$ ipython --no-banner

In [1]: import numpy as np

In [2]: np.set_printoptions(precision=3, suppress=True, linewidth=160)

In [3]: K = np.cumsum(np.array([[-1, -2, 1],
   ...:     [1, -2, -1],
   ...:     [1, -2, 2],
   ...:     [0, 0, -1],
   ...:     [-1, -2, 2],
   ...:     [-1, 1, -1],
   ...:     [-1, -1, 1],
   ...:     [-1, 1, 1],
   ...:     [1, 1, -2],
   ...:     [2, 1, 0],
   ...:     [-2, 2, 0]]), axis=0)

In [4]: K
Out[4]: 
array([[-1, -2,  1],
       [ 0, -4,  0],
       [ 1, -6,  2],
       [ 1, -6,  1],
       [ 0, -8,  3],
       [-1, -7,  2],
       [-2, -8,  3],
       [-3, -7,  4],
       [-2, -6,  2],
       [ 0, -5,  2],
       [-2, -3,  2]])

In [5]: U, sigma, Vt = np.linalg.svd(K, full_matrices=False)

In [6]: sigma / sigma[0]
Out[6]: array([1.   , 0.213, 0.081])

In [7]: np.allclose(U * sigma @ Vt, K)
Out[7]: True

In [8]: np.cumsum(sigma ** 2) / np.sum(sigma ** 2)
Out[8]: array([0.951, 0.994, 1.   ])

In [9]: np.round(U.T @ U, 3) + 0
Out[9]: 
array([[1., 0., 0.],
       [0., 1., 0.],
       [0., 0., 1.]])

In [10]: (sigma > 1e-8).sum()
Out[10]: np.int64(3)

In [11]: np.abs(U[:, 0]).round(6).argmax()
Out[11]: np.int64(6)

In [12]: sigma
Out[12]: array([21.114,  4.502,  1.714])

In [13]: cen = K - K.mean(axis=0)

In [14]: U, sigma, Vt = np.linalg.svd(cen, full_matrices=False)

In [15]: np.abs(Vt[0]).argmax()
Out[15]: np.int64(1)

In [16]: np.abs(Vt[-1])
Out[16]: array([0.428, 0.316, 0.847])

In [17]: (np.sign(U[:, 0]) == np.sign(U[0, 0])).astype(int)
Out[17]: array([1, 1, 0, 1, 0, 0, 0, 0, 0, 1, 1])

In [18]: round(float((sigma ** 2).sum() ** 2 / (sigma ** 4).sum()), 3)
Out[18]: 1.887

In [19]: print(np.searchsorted(np.cumsum(sigma ** 2) / (sigma ** 2).sum(), 0.9) + 1)
2

In [20]: sigma
Out[20]: array([6.729, 4.491, 1.654])

In [21]: np.round(cen.mean(axis=0), 3) + 0
Out[21]: array([0., 0., 0.])

In [22]: np.abs(U[:, 0]).argmax()
Out[22]: np.int64(0)

In [23]: sigma ** 2 / (sigma ** 2).sum()
Out[23]: array([0.664, 0.296, 0.04 ])

In [24]: W0 = np.load("out8.npy")

In [25]: W0
Out[25]: 
array([[1.   , 0.2  , 0.04 , 0.008, 0.002],
       [0.2  , 1.   , 0.2  , 0.04 , 0.008],
       [0.04 , 0.2  , 1.   , 0.2  , 0.04 ],
       [0.008, 0.04 , 0.2  , 1.   , 0.2  ],
       [0.002, 0.008, 0.04 , 0.2  , 1.   ]])

In [26]: Q, R = np.linalg.qr(W0)

In [27]: Q.shape, R.shape
Out[27]: ((5, 5), (5, 5))

In [28]: M2 = K[0, 0] * K[1:] - np.outer(K[1:, 0], K[0])

In [29]: M2
Out[29]: 
array([[ 0,  4,  0],
       [ 0,  8, -3],
       [ 0,  8, -2],
       [ 0,  8, -3],
       [ 0,  5, -1],
       [ 0,  4, -1],
       [ 0,  1, -1],
       [ 0,  2,  0],
       [ 0,  5, -2],
       [ 0, -1,  0]])

In [30]: print(K[:, 0] / K[0, 0])
[ 1. -0. -1. -1. -0.  1.  2.  3.  2. -0.  2.]

In [31]: np.round(np.linalg.norm(M2, 2) / np.linalg.norm(M2), 3)
Out[31]: np.float64(0.994)

In [32]: print([round(float(x), 3) for x in np.linalg.svd(M2, compute_uv=False)[:3]])
[17.479, 1.866, 0.0]

In [33]: np.linalg.cond(M2) > 100
Out[33]: np.True_

In [34]: r0 = np.array([-2, -3])

In [35]: np.polyval(r0, W0[0])
Out[35]: array([-5.   , -3.4  , -3.08 , -3.016, -3.004])

In [36]: np.cross(W0[0, :3], W0[4, :3])
Out[36]: array([ 0.008, -0.04 ,  0.008])
